In [1]: import numpy as np

In [2]: np.set_printoptions(precision=3, suppress=True, linewidth=140, legacy="1.25")

In [3]: def rd(a):
   ...:     return np.round(a, 3) + 0
   ...: 

In [4]: data = np.array([[-2, -5, -2, -5, -2, -5],
   ...:     [1, -4, 1, -4, 1, -4],
   ...:     [-1, -5, -1, -5, -1, -5],
   ...:     [-2, -5, -2, -5, -2, -5],
   ...:     [1, -4, 1, -4, 1, -4],
   ...:     [-1, -5, -1, -5, -1, -5]])

In [5]: print(data)
[[-2 -5 -2 -5 -2 -5]
 [ 1 -4  1 -4  1 -4]
 [-1 -5 -1 -5 -1 -5]
 [-2 -5 -2 -5 -2 -5]
 [ 1 -4  1 -4  1 -4]
 [-1 -5 -1 -5 -1 -5]]

In [6]: U, sv, VT = np.linalg.svd(data)

In [7]: np.argmax(sv[:-1] / (sv[1:] + 1e-6)) + 1
Out[7]: 2

In [8]: print(rd(sv))
[20.192  4.928  0.     0.     0.     0.   ]

In [9]: Y = U[:, :2] @ np.diag(sv[:2]) @ VT[:2]

In [10]: rd(np.linalg.norm(data - Y, 2)), rd(sv[2])
Out[10]: (0.0, 0.0)

In [11]: np.linalg.matrix_rank(data, rtol=0.05)
Out[11]: 2

In [12]: rd(np.linalg.norm(data - Y) / np.linalg.norm(data))
Out[12]: 0.0

In [13]: rd(np.abs(data - Y).max())
Out[13]: 0.0

In [14]: E = np.array([[1.0, 0.2, 0.3, -0.3, -0.3, 1.2],
    ...:     [-0.3, 0.1, 1.7, 1.1, 0.9, -0.9],
    ...:     [-0.7, -1.1, -0.9, 1.6, -0.2, -1.2],
    ...:     [-0.5, -0.1, 0.8, -1.3, -0.3, -2.1]])

In [15]: E
Out[15]: 
array([[ 1. ,  0.2,  0.3, -0.3, -0.3,  1.2],
       [-0.3,  0.1,  1.7,  1.1,  0.9, -0.9],
       [-0.7, -1.1, -0.9,  1.6, -0.2, -1.2],
       [-0.5, -0.1,  0.8, -1.3, -0.3, -2.1]])

In [16]: rng = np.random.default_rng(25)

In [17]: Y = E + rng.integers(-2, 3, (4, 3)) @ rng.integers(-2, 3, (3, 6))

In [18]: Y
Out[18]: 
array([[ 1. ,  0.2,  0.3, -0.3,  3.7, -6.8],
       [ 3.7, -1.9,  5.7, -2.9,  0.9,  3.1],
       [ 2.3,  1.9,  5.1, -1.4,  1.8,  0.8],
       [ 3.5, -2.1,  4.8, -5.3, -2.3,  5.9]])

In [19]: rd(Y - E)
Out[19]: 
array([[ 0.,  0.,  0.,  0.,  4., -8.],
       [ 4., -2.,  4., -4.,  0.,  4.],
       [ 3.,  3.,  6., -3.,  2.,  2.],
       [ 4., -2.,  4., -4., -2.,  8.]])

In [20]: print(np.linalg.matrix_rank(Y - E, tol=1e-8))
3

In [21]: np.abs(Y - E).sum(axis=1)
Out[21]: array([12., 18., 19., 24.])
